% ipython --no-banner

In [1]: import numpy as np

In [2]: import numpy.linalg as la

In [3]: np.set_printoptions(precision=3, suppress=True, linewidth=100, floatmode="fixed")

In [4]: feats = np.load("x.npy")

In [5]: print(feats)
[[-0.288  0.520 -0.014  0.804]
 [-0.247 -0.393 -0.873  0.151]
 [ 0.865 -0.216 -0.070  0.448]
 [-0.329 -0.727  0.482  0.361]]

In [6]: # columns are unit length and at right angles

In [7]: print(round(float(la.det(feats[::-1])), 3))
-1.0

In [8]: print(np.kron(np.eye(2, dtype=int), feats))
[[-0.288  0.520 -0.014  0.804 -0.000  0.000 -0.000  0.000]
 [-0.247 -0.393 -0.873  0.151 -0.000 -0.000 -0.000  0.000]
 [ 0.865 -0.216 -0.070  0.448  0.000 -0.000 -0.000  0.000]
 [-0.329 -0.727  0.482  0.361 -0.000 -0.000  0.000  0.000]
 [-0.000  0.000 -0.000  0.000 -0.288  0.520 -0.014  0.804]
 [-0.000 -0.000 -0.000  0.000 -0.247 -0.393 -0.873  0.151]
 [ 0.000 -0.000 -0.000  0.000  0.865 -0.216 -0.070  0.448]
 [-0.000 -0.000  0.000  0.000 -0.329 -0.727  0.482  0.361]]

In [9]: B = feats / np.sqrt((feats ** 2).mean(axis=1, keepdims=True))

In [10]: print(la.matrix_rank(B) == la.matrix_rank(feats))
True

In [11]: print(la.norm(B, axis=1))
[2.000 2.000 2.000 2.000]

In [12]: print(round(la.det(feats), 3))
-1.0

In [13]: print((feats + feats.T) / 2)
[[-0.288  0.137  0.425  0.237]
 [ 0.137 -0.393 -0.544 -0.288]
 [ 0.425 -0.544 -0.070  0.465]
 [ 0.237 -0.288  0.465  0.361]]

In [14]: print(np.round(np.abs(la.eigvals(feats)).max(), 3))
1.0

In [15]: print(round(np.trace(feats), 3))
-0.39

In [16]: x0 = np.array([2, 9, 8, 1])

In [17]: print(feats @ x0)
[  4.801 -10.860  -0.326  -2.983]

In [18]: print(np.sign((feats @ x0).round(6)))
[ 1.000 -1.000 -1.000 -1.000]

In [19]: print(feats @ (2 * x0))
[  9.602 -21.720  -0.651  -5.966]

In [20]: print(np.einsum("ij,j->i", feats, x0))
[  4.801 -10.860  -0.326  -2.983]

In [21]: print(la.norm(feats @ x0) <= la.norm(feats, 2) * la.norm(x0) + 1e-9)
True

In [22]: print(feats * x0)
[[-0.576  4.682 -0.109  0.804]
 [-0.494 -3.533 -6.984  0.151]
 [ 1.729 -1.942 -0.562  0.448]
 [-0.659 -6.544  3.859  0.361]]

In [23]: print((feats * x0).sum(axis=1))
[  4.801 -10.860  -0.326  -2.983]

In [24]: data = np.load("w.npy")

In [25]: print(data)
[[-0.814 -0.581]
 [-0.581  0.814]]

In [26]: # equal to its transpose

In [27]: evals, evecs = la.eigh(data)

In [28]: print(np.round(evecs.T @ evecs, 3) + 0)
[[1.000 0.000]
 [0.000 1.000]]

In [29]: print(la.eigvalsh(data + 4 * np.eye(2)))
[3.000 5.000]

In [30]: print(la.eigvalsh(data @ data))
[1.000 1.000]

In [31]: print(evecs @ np.diag(evals) @ evecs.T)
[[-0.814 -0.581]
 [-0.581  0.814]]

In [32]: print(la.svd(data, compute_uv=False))
[1.000 1.000]

In [33]: print(np.round(evecs.T @ data @ evecs, 3) + 0)
[[-1.000  0.000]
 [ 0.000  1.000]]
